$ python3 -q
>>> import numpy as np
>>> import numpy.linalg as la
>>> np.set_printoptions(suppress=True, linewidth=160)
>>> def tidy(a):
...     return np.round(a, 2) + 0
... 
>>> rng = np.random.default_rng(58)
>>> A = np.eye(8, dtype=int)[rng.permutation(8)]
>>> print(A)
[[0 0 0 0 0 1 0 0]
 [0 0 0 1 0 0 0 0]
 [0 0 1 0 0 0 0 0]
 [1 0 0 0 0 0 0 0]
 [0 0 0 0 1 0 0 0]
 [0 0 0 0 0 0 1 0]
 [0 0 0 0 0 0 0 1]
 [0 1 0 0 0 0 0 0]]
>>> # splits into 3 blocks
>>> other = la.inv(A)
>>> print(other)
[[0. 0. 0. 1. 0. 0. 0. 0.]
 [0. 0. 0. 0. 0. 0. 0. 1.]
 [0. 0. 1. 0. 0. 0. 0. 0.]
 [0. 1. 0. 0. 0. 0. 0. 0.]
 [0. 0. 0. 0. 1. 0. 0. 0.]
 [1. 0. 0. 0. 0. 0. 0. 0.]
 [0. 0. 0. 0. 0. 1. 0. 0.]
 [0. 0. 0. 0. 0. 0. 1. 0.]]
>>> print(tidy(la.det(A) * la.det(other)))
1.0
>>> print(tidy(la.slogdet(A)[0]))
-1.0
>>> feats = np.load("a.npy")
>>> print(feats)
[[4. 1. 1. 1. 1. 1. 1.]
 [1. 4. 1. 1. 1. 1. 1.]
 [1. 1. 4. 1. 1. 1. 1.]
 [1. 1. 1. 4. 1. 1. 1.]
 [1. 1. 1. 1. 4. 1. 1.]
 [1. 1. 1. 1. 1. 4. 1.]
 [1. 1. 1. 1. 1. 1. 4.]]
>>> L = la.cholesky(feats)
>>> print(tidy(np.diag(L) ** 2))
[4.   3.75 3.6  3.5  3.43 3.38 3.33]
>>> print(feats / np.sqrt(np.outer(np.diag(feats), np.diag(feats))))
[[1.   0.25 0.25 0.25 0.25 0.25 0.25]
 [0.25 1.   0.25 0.25 0.25 0.25 0.25]
 [0.25 0.25 1.   0.25 0.25 0.25 0.25]
 [0.25 0.25 0.25 1.   0.25 0.25 0.25]
 [0.25 0.25 0.25 0.25 1.   0.25 0.25]
 [0.25 0.25 0.25 0.25 0.25 1.   0.25]
 [0.25 0.25 0.25 0.25 0.25 0.25 1.  ]]
